% ipython --no-banner

In [1]: import numpy as np

In [2]: import numpy.linalg as la

In [3]: np.set_printoptions(precision=2, suppress=True, linewidth=200)

In [4]: other = np.array([[0, 0], [0, 1]])

In [5]: E = np.tile(other, (2, 2))

In [6]: print(E)
[[0 0 0 0]
 [0 1 0 1]
 [0 0 0 0]
 [0 1 0 1]]

In [7]: evals, evecs = la.eigh(E)

In [8]: print(np.abs(evecs[:, -1]))
[0.   0.71 0.   0.71]

In [9]: print(np.round(evecs.T @ E @ evecs, 2) + 0)
[[0. 0. 0. 0.]
 [0. 0. 0. 0.]
 [0. 0. 0. 0.]
 [0. 0. 0. 2.]]

In [10]: print(np.round(la.svd(E, compute_uv=False), 2) + 0)
[2. 0. 0. 0.]

In [11]: print(la.eigvalsh(E @ E))
[0. 0. 0. 4.]

In [12]: print(np.round(evecs.T @ evecs, 2) + 0)
[[1. 0. 0. 0.]
 [0. 1. 0. 0.]
 [0. 0. 1. 0.]
 [0. 0. 0. 1.]]

In [13]: A = np.loadtxt("sample6.csv", delimiter=",")

In [14]: print(A)
[[ 1. -1. -1.  1.  1. -1. -1.  1.]
 [ 1.  1. -1. -1. -1. -1.  1.  1.]
 [ 1.  1.  1.  1.  1.  1.  1.  1.]
 [ 1. -1. -1.  1. -1.  1.  1. -1.]
 [ 1.  1.  1.  1. -1. -1. -1. -1.]
 [ 1. -1.  1. -1. -1.  1. -1.  1.]
 [ 1.  1. -1. -1.  1.  1. -1. -1.]
 [ 1. -1.  1. -1.  1. -1.  1. -1.]]

In [15]: vec = np.array([-3, -3, 3, -7, 9, 5, -7, 6])

In [16]: rhs = A @ vec

In [17]: print(rhs)
[  7. -17.   3. -27. -23.  19.  13.   1.]

In [18]: print(la.solve(A, A[:, 4]))
[ 0.  0.  0. -0.  1.  0. -0. -0.]

In [19]: print(la.solve(A.T, A[6]))
[ 0.  0.  0. -0. -0. -0.  1. -0.]

In [20]: print(la.svd(A, compute_uv=False))
[2.83 2.83 2.83 2.83 2.83 2.83 2.83 2.83]

In [21]: print(A.T @ A)
[[8. 0. 0. 0. 0. 0. 0. 0.]
 [0. 8. 0. 0. 0. 0. 0. 0.]
 [0. 0. 8. 0. 0. 0. 0. 0.]
 [0. 0. 0. 8. 0. 0. 0. 0.]
 [0. 0. 0. 0. 8. 0. 0. 0.]
 [0. 0. 0. 0. 0. 8. 0. 0.]
 [0. 0. 0. 0. 0. 0. 8. 0.]
 [0. 0. 0. 0. 0. 0. 0. 8.]]

In [22]: print(la.pinv(A))
[[ 0.12  0.12  0.12  0.12  0.12  0.12  0.12  0.12]
 [-0.12  0.12  0.13 -0.13  0.12 -0.12  0.13 -0.12]
 [-0.12 -0.12  0.12 -0.12  0.12  0.13 -0.12  0.12]
 [ 0.12 -0.12  0.13  0.13  0.12 -0.12 -0.13 -0.12]
 [ 0.13 -0.12  0.12 -0.12 -0.13 -0.12  0.13  0.12]
 [-0.12 -0.12  0.13  0.12 -0.12  0.12  0.13 -0.12]
 [-0.12  0.12  0.13  0.12 -0.13 -0.12 -0.13  0.12]
 [ 0.13  0.12  0.12 -0.13 -0.13  0.13 -0.12 -0.12]]

In [23]: print((A + A.T) / 2)
[[ 1.  0.  0.  1.  1.  0.  0.  1.]
 [ 0.  1.  0. -1.  0. -1.  1.  0.]
 [ 0.  0.  1.  0.  1.  1.  0.  1.]
 [ 1. -1.  0.  1.  0.  0.  0. -1.]
 [ 1.  0.  1.  0. -1. -1.  0.  0.]
 [ 0. -1.  1.  0. -1.  1.  0.  0.]
 [ 0.  1.  0.  0.  0.  0. -1.  0.]
 [ 1.  0.  1. -1.  0.  0.  0. -1.]]

In [24]: print(np.trace(A))
2.0

In [25]: print(np.sort(np.abs(la.eigvals(A))))
[2.83 2.83 2.83 2.83 2.83 2.83 2.83 2.83]

In [26]: print(A @ A)
[[ 0. -4.  0.  4.  0. -4.  0. -4.]
 [ 0.  0. -4. -4.  4. -4.  0.  0.]
 [ 8.  0.  0.  0.  0.  0.  0.  0.]
 [ 0. -4. -4.  0.  0.  4. -4.  0.]
 [ 0.  0. -4.  4.  0.  0.  4.  4.]
 [ 0. -4.  4.  0.  4.  0.  0.  4.]
 [ 0.  0.  0.  0. -4. -4. -4.  4.]
 [ 0.  4.  0.  4.  4.  0. -4.  0.]]

In [27]: print(np.allclose(A @ A.T, A.T @ A))
True

In [28]: print(np.allclose(A, A.T))
False

In [29]: r0 = np.array([0, 1, 2])

In [30]: print(np.correlate(A[7], A[0], "full"))
[ 1. -2.  1.  0.  1. -2.  1.  0. -1.  2. -1.  0. -1.  2. -1.]

In [31]: print(np.polyval(r0, A[7]))
[3. 1. 3. 1. 3. 1. 3. 1.]

In [32]: print(np.array([np.convolve(row, r0, "same") for row in A]))
[[ 1.  1. -3. -1.  3.  1. -3. -1.]
 [ 1.  3.  1. -3. -3. -3. -1.  3.]
 [ 1.  3.  3.  3.  3.  3.  3.  3.]
 [ 1.  1. -3. -1.  1. -1.  3.  1.]
 [ 1.  3.  3.  3.  1. -3. -3. -3.]
 [ 1.  1. -1.  1. -3. -1.  1. -1.]
 [ 1.  3.  1. -3. -1.  3.  1. -3.]
 [ 1.  1. -1.  1. -1.  1. -1.  1.]]
